% ipython --no-banner

In [1]: import numpy as np

In [2]: np.set_printoptions(precision=3, suppress=True, linewidth=140)

In [3]: C = np.array([[4, 9, -3, -5], [8, 2, -5, 9], [8, -3, 0, 0], [6, -1, 9, -8]])

In [4]: rng = np.random.default_rng(76)

In [5]: A = (rng.random((21, 4)) < 0.25) @ C

In [6]: A
Out[6]: 
array([[  0,   0,   0,   0],
       [  4,   9,  -3,  -5],
       [ 18,   5,   6, -13],
       [  6,  -1,   9,  -8],
       [ 12,  11,  -8,   4],
       [  0,   0,   0,   0],
       [  8,   2,  -5,   9],
       [  8,  -3,   0,   0],
       [  0,   0,   0,   0],
       [ 10,   8,   6, -13],
       [  8,   2,  -5,   9],
       [  0,   0,   0,   0],
       [  0,   0,   0,   0],
       [  0,   0,   0,   0],
       [  6,  -1,   9,  -8],
       [ 12,  11,  -8,   4],
       [  8,   2,  -5,   9],
       [ 10,   8,   6, -13],
       [ 10,   8,   6, -13],
       [ 14,  -4,   9,  -8],
       [ 26,   7,   1,  -4]])

In [7]: P = A @ np.linalg.solve(A.T @ A, A.T)

In [8]: print(np.diag(P))
[0.    0.256 0.326 0.264 0.264 0.    0.217 0.357 0.    0.217 0.217 0.    0.    0.    0.264 0.264 0.217 0.217 0.217 0.349 0.357]

In [9]: np.allclose(P @ P, P)
Out[9]: True

In [10]: K = np.array([[0, 2, -1, -1], [-2, 2, -1, -1], [-2, 2, -2, -2]])

In [11]: K
Out[11]: 
array([[ 0,  2, -1, -1],
       [-2,  2, -1, -1],
       [-2,  2, -2, -2]])

In [12]: K.reshape(-1, 2)
Out[12]: 
array([[ 0,  2],
       [-1, -1],
       [-2,  2],
       [-1, -1],
       [-2,  2],
       [-2, -2]])

In [13]: K.reshape(3, 5)
ValueError: cannot reshape array of size 12 into shape (3,5)


In [14]: K.ravel(order="F")
Out[14]: array([ 0, -2, -2,  2,  2,  2, -1, -1, -2, -1, -1, -2])

In [15]: K.reshape(2, -1)
Out[15]: 
array([[ 0,  2, -1, -1, -2,  2],
       [-1, -1, -2,  2, -2, -2]])

In [16]: T = K.reshape(3, 2, -1)

In [17]: T.transpose(1, 0, 2)
Out[17]: 
array([[[ 0,  2],
        [-2,  2],
        [-2,  2]],

       [[-1, -1],
        [-1, -1],
        [-2, -2]]])

In [18]: T[:, 0]
Out[18]: 
array([[ 0,  2],
       [-2,  2],
       [-2,  2]])

In [19]: W1 = np.array([[-3, 2, 9, -2, -2],
    ...:     [1, 1, -9, 5, -2],
    ...:     [-7, 1, 3, -2, -2],
    ...:     [6, 6, 4, -1, 8]])

In [20]: c = np.array([-2, -2, -1, 2, 3])

In [21]: H = np.maximum(K @ W1 + c, 0)

In [22]: np.linalg.matrix_rank(H)
Out[22]: np.int64(2)

In [23]: (H > 0).mean(axis=0)
Out[23]: array([1., 0., 0., 1., 0.])

In [24]: C = np.array([[3, 1], [0, 0], [2, 3], [2, 0], [2, 3]])

In [25]: H @ C
Out[25]: 
array([[33,  1],
       [59,  7],
       [68,  8]])

In [26]: W1 @ C
Out[26]: 
array([[  1,  18],
       [ -9, -32],
       [-23,  -4],
       [ 40,  42]])

In [27]: def softmax(z):
    ...:     e = np.exp(z - z.max(axis=-1, keepdims=True))
    ...:     return e / e.sum(axis=-1, keepdims=True)
    ...: 

In [28]: softmax(K[0])
Out[28]: array([0.11, 0.81, 0.04, 0.04])

In [29]: S = K @ K.T / np.sqrt(4)

In [30]: print(softmax(S).round(6).argmax(axis=1))
[2 2 2]

In [31]: softmax(S)
Out[31]: 
array([[0.212, 0.212, 0.576],
       [0.035, 0.259, 0.705],
       [0.016, 0.117, 0.867]])

In [32]: np.diff(K, axis=0)
Out[32]: 
array([[-2,  0,  0,  0],
       [ 0,  0, -1, -1]])

In [33]: K.sum(axis=1)
Out[33]: array([ 0, -2, -4])

In [34]: print(np.abs(K).max())
2

In [35]: K.shape
Out[35]: (3, 4)

In [36]: np.unravel_index(np.abs(K).argmax(), K.shape)
Out[36]: (np.int64(0), np.int64(1))

In [37]: np.linalg.rank(K)
AttributeError: module 'numpy.linalg' has no attribute 'rank'


In [38]: print(K.sum(axis=0))
[-4  6 -4 -4]

In [39]: K.mean(axis=0)
Out[39]: array([-1.333,  2.   , -1.333, -1.333])

In [40]: print(np.count_nonzero(K))
11

In [41]: np.linalg.svd(K, compute_uv=False)
Out[41]: array([5.441, 1.339, 0.777])

In [42]: round(np.linalg.norm(K), 3)
Out[42]: np.float64(5.657)

In [43]: np.zeros(3, 4)
TypeError: Cannot interpret '4' as a data type


In [44]: A2 = K + rng.integers(-2, 3, (3, 1)) @ rng.integers(-2, 3, (1, 4))

In [45]: A2
Out[45]: 
array([[ 0,  2, -1, -1],
       [-2,  2, -1, -1],
       [ 2,  4, -6, -4]])

In [46]: np.abs(A2 - K).sum(axis=1)
Out[46]: array([ 0,  0, 12])

In [47]: np.linalg.matrix_rank(A2 - K, tol=1e-8)
Out[47]: np.int64(1)

In [48]: np.linalg.svd(A2 - K, compute_uv=False)
Out[48]: array([6.325, 0.   , 0.   ])

In [49]: arr = np.array([[0.1, 0.4, -0.2, 0.0, -0.3],
    ...:     [-1.1, 0.3, 1.0, -0.9, -0.5],
    ...:     [-1.1, -1.2, -0.1, 0.0, -1.9],
    ...:     [1.1, -1.2, 0.7, 1.1, -0.2]])

In [50]: arr
Out[50]: 
array([[ 0.1,  0.4, -0.2,  0. , -0.3],
       [-1.1,  0.3,  1. , -0.9, -0.5],
       [-1.1, -1.2, -0.1,  0. , -1.9],
       [ 1.1, -1.2,  0.7,  1.1, -0.2]])

In [51]: A2 = np.array([[5, 4], [3, 1]])

In [52]: C = np.kron(A2, arr)

In [53]: np.linalg.matrix_rank(C)
Out[53]: np.int64(8)

In [54]: r0 = np.array([-1, -3, 1])

In [55]: np.cross(K[2, :3], K[0, :3])
Out[55]: array([ 2, -2, -4])

In [56]: np.polyval(r0, K[2])
Out[56]: array([ 3, -9,  3,  3])

In [57]: np.convolve(K[2], r0)
Out[57]: array([ 2,  4, -6, 10,  4, -2])

In [58]: A2 = arr / np.sqrt((arr ** 2).mean(axis=1, keepdims=True))

In [59]: np.linalg.norm(A2, axis=1)
Out[59]: array([2.236, 2.236, 2.236, 2.236])

In [60]: np.linalg.matrix_rank(A2) == np.linalg.matrix_rank(arr)
Out[60]: np.True_

In [61]: np.linalg.matrix_rank(arr - arr.mean(axis=1, keepdims=True))
Out[61]: np.int64(4)

In [62]: print(A2[2])
[-0.982 -1.072 -0.089  0.    -1.697]

In [63]: data = np.loadtxt("dump.csv", delimiter=",")

In [64]: data
Out[64]: 
array([[ 1.017,  3.552, -0.807],
       [-0.269,  0.49 , -0.549],
       [ 0.648,  4.214, -5.104],
       [-0.204,  2.822, -3.687],
       [ 0.193,  1.695, -3.285],
       [ 0.782,  2.657, -3.842],
       [ 0.639, -0.702, -0.242],
       [-0.019,  1.866, -4.245],
       [ 0.206,  3.033, -4.353],
       [ 0.451,  2.199, -0.368],
       [-0.208,  4.185, -4.97 ],
       [-0.241,  1.65 , -2.437],
       [-0.88 ,  0.473, -4.34 ],
       [-0.259,  0.543, -3.074],
       [-0.41 ,  3.116, -4.884],
       [ 1.253,  2.853, -0.957],
       [-0.096, -0.049, -1.419],
       [ 0.411,  2.134, -3.418],
       [-0.621,  0.114, -4.357],
       [ 0.21 , -0.178,  0.157],
       [ 0.147,  0.983, -2.814],
       [ 0.051, -0.369,  0.115],
       [-0.822,  0.772, -4.122],
       [ 0.1  ,  3.04 , -4.929],
       [ 0.207,  0.772, -2.969]])

In [65]: C = data[[11, 21]].astype(float)

In [66]: for _ in range(7):
    ...:     labels = np.linalg.norm(data[:, None] - C, axis=-1).argmin(axis=1)
    ...:     C = np.array([data[labels == j].mean(axis=0) for j in range(2)])
    ...: 

In [67]: print(labels)
[1 1 0 0 0 0 1 0 0 1 0 0 0 0 0 1 1 0 0 1 0 1 0 0 0]

In [68]: np.abs(C[1] - C[0]).argmax()
Out[68]: np.int64(2)
